$ python3 -q
>>> import numpy as np
>>> np.set_printoptions(precision=3, suppress=True, linewidth=160, sign=" ")
>>> rd = lambda a: np.round(a, 3) + 0
>>> Q, _ = np.linalg.qr(np.array([[-1.5, -0.5, 0.0], [-0.7, 2.3, 0.2], [0.1, 0.8, 0.3]]))
>>> vals = np.array([-4, 2, 5])
>>> K = Q @ np.diag(vals) @ Q.T
>>> rd(K)
array([[-2.795, -2.457,  0.877],
       [-2.457,  1.173, -0.647],
       [ 0.877, -0.647,  4.622]])
>>> vals, V = np.linalg.eig(K)
>>> print(rd(np.sort(np.linalg.eigvals(np.linalg.inv(K)))))
[-0.25  0.2   0.5 ]
>>> rd(np.sort(np.linalg.eigvals(K @ K)))
array([  4.,  16.,  25.])
>>> rd(vals)
array([-4.,  2.,  5.])
>>> x0 = np.array([2, 1, -1])
>>> h = np.maximum(K @ x0, 0)
>>> print(K * (h > 1e-9)[:, None])
[[-0. -0.  0.]
 [-0.  0. -0.]
 [ 0. -0.  0.]]
>>> np.flatnonzero(h > 1e-9)
array([], dtype=int64)
>>> rd(np.maximum(K @ x0, 0) - np.maximum(-K @ x0, 0))
array([-8.924, -3.094, -3.515])
>>> [round(float(np.linalg.det(K[:i, :i])), 2) + 0 for i in range(1, 4)]
[-2.79, -9.32, -40.0]
>>> x0 = np.array([1, 3, 0])
>>> rhs = K @ x0
>>> b, lr = np.zeros(3), 1 / np.linalg.norm(K, 2) ** 2
>>> for i in range(60):
...     b -= lr * K.T @ (K @ b - rhs)
...     if i % 10 == 0: print(i, round(np.linalg.norm(K @ b - rhs), 3))
... 
0 4.845
10 0.647
20 0.113
30 0.02
40 0.003
50 0.001
>>> print(rd(np.linalg.cond(K)))
2.5
>>> X = np.loadtxt("mat.csv", delimiter=",")
>>> X
array([[ 6.,  5.,  4.,  4.,  4.,  0.,  1.,  2.,  4.],
       [ 5.,  6.,  1.,  3.,  5.,  2.,  3.,  2.,  6.],
       [ 4.,  1.,  2.,  6.,  2.,  0.,  5.,  4.,  3.],
       [ 4.,  3.,  6.,  6.,  4.,  2.,  1.,  4.,  4.],
       [ 4.,  5.,  2.,  4.,  6.,  3.,  2.,  5.,  5.],
       [ 0.,  2.,  0.,  2.,  3.,  0.,  2.,  4.,  2.],
       [ 1.,  3.,  5.,  1.,  2.,  2.,  4.,  2.,  2.],
       [ 2.,  2.,  4.,  4.,  5.,  4.,  2.,  6.,  3.],
       [ 4.,  6.,  3.,  4.,  5.,  2.,  2.,  3.,  6.]])
>>> vals, V = np.linalg.eigh(X)
>>> x0 = np.array([4, 1, 8, 3, 3, 1, 2, 3, 9])
>>> print(np.abs(X).sum(axis=1).max(), rd(np.abs(vals).max()))
36.0 30.845
>>> M2 = np.linalg.inv(X)
>>> rd(np.linalg.cond(X))
np.float64(348.536)
>>> rd(X @ M2)
array([[ 1.,  0.,  0.,  0.,  0.,  0.,  0.,  0.,  0.],
       [ 0.,  1.,  0.,  0.,  0.,  0.,  0.,  0.,  0.],
       [ 0.,  0.,  1.,  0.,  0.,  0.,  0.,  0.,  0.],
       [ 0.,  0.,  0.,  1.,  0.,  0.,  0.,  0.,  0.],
       [ 0.,  0.,  0.,  0.,  1.,  0.,  0.,  0.,  0.],
       [ 0.,  0.,  0.,  0.,  0.,  1.,  0.,  0.,  0.],
       [ 0.,  0.,  0.,  0.,  0.,  0.,  1.,  0.,  0.],
       [ 0.,  0.,  0.,  0.,  0.,  0.,  0.,  1.,  0.],
       [ 0.,  0.,  0.,  0.,  0.,  0.,  0.,  0.,  1.]])
>>> rd(np.linalg.inv(M2))
array([[ 6.,  5.,  4.,  4.,  4.,  0.,  1.,  2.,  4.],
       [ 5.,  6.,  1.,  3.,  5.,  2.,  3.,  2.,  6.],
       [ 4.,  1.,  2.,  6.,  2.,  0.,  5.,  4.,  3.],
       [ 4.,  3.,  6.,  6.,  4.,  2.,  1.,  4.,  4.],
       [ 4.,  5.,  2.,  4.,  6.,  3.,  2.,  5.,  5.],
       [ 0.,  2.,  0.,  2.,  3.,  0.,  2.,  4.,  2.],
       [ 1.,  3.,  5.,  1.,  2.,  2.,  4.,  2.,  2.],
       [ 2.,  2.,  4.,  4.,  5.,  4.,  2.,  6.,  3.],
       [ 4.,  6.,  3.,  4.,  5.,  2.,  2.,  3.,  6.]])
>>> rd(np.linalg.det(X) * M2)
array([[-1960.,  1740.,  -900.,  3520.,  1920.,  1400.,   820., -2860., -3240.],
       [ 1740.,  1128.,   216., -2556., -6312.,   216., -1632.,  4992.,  2544.],
       [ -900.,   216.,    12.,  1008.,  2256.,    12.,   216., -1716., -1392.],
       [ 3520., -2556.,  1008., -6868., -6456., -1292., -1636.,  6736.,  7272.],
       [ 1920., -6312.,  2256., -6456.,  -912., -3264.,  -792.,  3072.,  8784.],
       [ 1400.,   216.,    12., -1292., -3264.,   932.,  -704.,  1964.,  1368.],
       [  820., -1632.,   216., -1636.,  -792.,  -704.,  -712.,  1312.,  2544.],
       [-2860.,  4992., -1716.,  6736.,  3072.,  1964.,  1312., -4852., -7944.],
       [-3240.,  2544., -1392.,  7272.,  8784.,  1368.,  2544., -7944., -9648.]])
>>> rd(np.linalg.det(X) * np.linalg.det(M2))
np.float64(1.0)
